$ python -q
>>> import numpy as np
>>> np.set_printoptions(precision=2, suppress=True, linewidth=120)
>>> def tidy(a):
...     return np.round(a, 2) + 0
... 
>>> rng = np.random.default_rng(87)
>>> m1 = np.eye(5, dtype=int)[rng.permutation(5)]
>>> m1
array([[0, 0, 0, 1, 0],
       [0, 1, 0, 0, 0],
       [1, 0, 0, 0, 0],
       [0, 0, 1, 0, 0],
       [0, 0, 0, 0, 1]])
>>> x = np.array([1, 0, 5, 4, 3])
>>> tidy(np.linalg.det(m1))
np.float64(1.0)
>>> tidy(np.linalg.norm(x)), tidy(np.linalg.norm(m1 @ x))
(np.float64(7.14), np.float64(7.14))
>>> tidy(np.sort(np.abs(np.degrees(np.angle(np.linalg.eigvals(m1))))))
array([  0.,   0.,   0., 120., 120.])
>>> tidy(np.abs(np.linalg.eigvals(m1)))
array([1., 1., 1., 1., 1.])
>>> f = np.array([1, 1, -1, -2, 0])
>>> Y = m1 + np.outer(f, np.eye(5)[1])
>>> tidy(np.linalg.det(Y) / np.linalg.det(m1)), tidy(1 + np.linalg.solve(m1, f)[1])
(np.float64(2.0), np.float64(2.0))
>>> Y
array([[ 0.,  1.,  0.,  1.,  0.],
       [ 0.,  2.,  0.,  0.,  0.],
       [ 1., -1.,  0.,  0.,  0.],
       [ 0., -2.,  1.,  0.,  0.],
       [ 0.,  0.,  0.,  0.,  1.]])
>>> np.linalg.matrix_rank(np.linalg.inv(Y) - np.linalg.inv(m1), tol=1e-8)
np.int64(1)
>>> Y = m1 / np.linalg.norm(m1, axis=1, keepdims=True)
>>> gram = Y @ Y.T
>>> gram
array([[1., 0., 0., 0., 0.],
       [0., 1., 0., 0., 0.],
       [0., 0., 1., 0., 0.],
       [0., 0., 0., 1., 0.],
       [0., 0., 0., 0., 1.]])
>>> np.argwhere(np.triu(np.abs(gram) > 0.95, 1))
array([], shape=(0, 2), dtype=int64)
>>> tidy(np.linalg.norm(m1, axis=1))
array([1., 1., 1., 1., 1.])
>>> m1[4] @ m1[2]
np.int64(0)
>>> tidy(np.linalg.norm(m1) ** 2 / np.linalg.norm(m1, 2) ** 2)
np.float64(5.0)
>>> np.linalg.norm(m1, axis=1).argmax()
np.int64(0)
>>> tidy(np.linalg.norm(m1[4], 1)), tidy(np.linalg.norm(m1[4], np.inf))
(np.float64(1.0), np.float64(1.0))
>>> tidy(np.linalg.norm(m1, 1)), tidy(np.linalg.norm(m1, np.inf))
(np.float64(1.0), np.float64(1.0))
>>> tidy(np.linalg.norm(m1, axis=0))
array([1., 1., 1., 1., 1.])
>>> m1.mean(axis=0)
array([0.2, 0.2, 0.2, 0.2, 0.2])
>>> np.count_nonzero(m1)
np.int64(5)
>>> np.linalg.rank(m1)
Traceback (most recent call last):
  File "<python-input-29>", line 1, in <module>
    np.linalg.rank(m1)
    ^^^^^^^^^^^^^^
AttributeError: module 'numpy.linalg' has no attribute 'rank'
>>> tidy(np.linalg.norm(m1))
np.float64(2.24)
>>> m1.sum(axis=0)
array([1, 1, 1, 1, 1])
>>> m1.sum(axis=1)
array([1, 1, 1, 1, 1])
>>> np.unravel_index(np.abs(m1).argmax(), m1.shape)
(np.int64(0), np.int64(3))
>>> np.linalg.matrix_rank(m1)
np.int64(5)
>>> tidy(np.linalg.svd(m1, compute_uv=False))
array([1., 1., 1., 1., 1.])
>>> X = np.array([[0.1, 1.2, -1.3, -1.4],
...     [1.0, 6.6, 0.2, 0.6],
...     [2.1, -0.9, 1.5, -0.1],
...     [0.7, -0.9, 0.6, -0.4]])
>>> Q, Rm = np.linalg.qr(X)
>>> np.allclose(Rm.T @ Rm, X.T @ X)
True
>>> W0 = np.loadtxt("data.csv", delimiter=",")
>>> W0
array([[ 2.29,  0.01,  2.42],
       [ 0.62, -0.11,  0.43],
       [-1.3 , -0.07, -1.47],
       [-2.73,  0.05, -2.88],
       [ 0.09,  0.06, -0.24],
       [-0.44,  0.05, -0.68],
       [ 2.37, -0.02,  2.3 ],
       [-1.6 ,  0.29, -1.52],
       [-0.19, -0.04, -0.13],
       [ 1.4 ,  0.17,  1.56],
       [-0.81, -0.19, -0.68],
       [-0.48,  0.  , -0.74],
       [ 0.85, -0.15,  0.86],
       [ 0.14, -0.04,  0.16],
       [-0.5 ,  0.05, -0.61],
       [-2.15, -0.08, -2.22],
       [-0.72, -0.03, -0.81],
       [ 0.54, -0.09,  0.43],
       [-1.17, -0.22, -1.06],
       [-1.87, -0.09, -2.01],
       [ 4.48,  0.06,  4.37],
       [-2.11, -0.1 , -1.99],
       [-2.1 , -0.05, -2.39],
       [ 1.13,  0.09,  0.95],
       [ 1.38,  0.05,  1.25],
       [-1.04, -0.03, -0.88],
       [ 0.99,  0.11,  0.93]])
>>> Z = W0[[22, 0]].astype(float)
>>> for _ in range(3):
...     idx = np.linalg.norm(W0[:, None] - Z, axis=-1).argmin(axis=1)
...     Z = np.array([W0[idx == j].mean(axis=0) for j in range(2)])
... 
>>> idx
array([1, 1, 0, 0, 0, 0, 1, 0, 0, 1, 0, 0, 1, 1, 0, 0, 0, 1, 0, 0, 1, 0, 0, 1, 1, 0, 1])
>>> np.abs(Z[1] - Z[0]).argmax()
np.int64(2)
>>> tidy(Z)
array([[-1.2 , -0.02, -1.27],
       [ 1.47,  0.01,  1.42]])
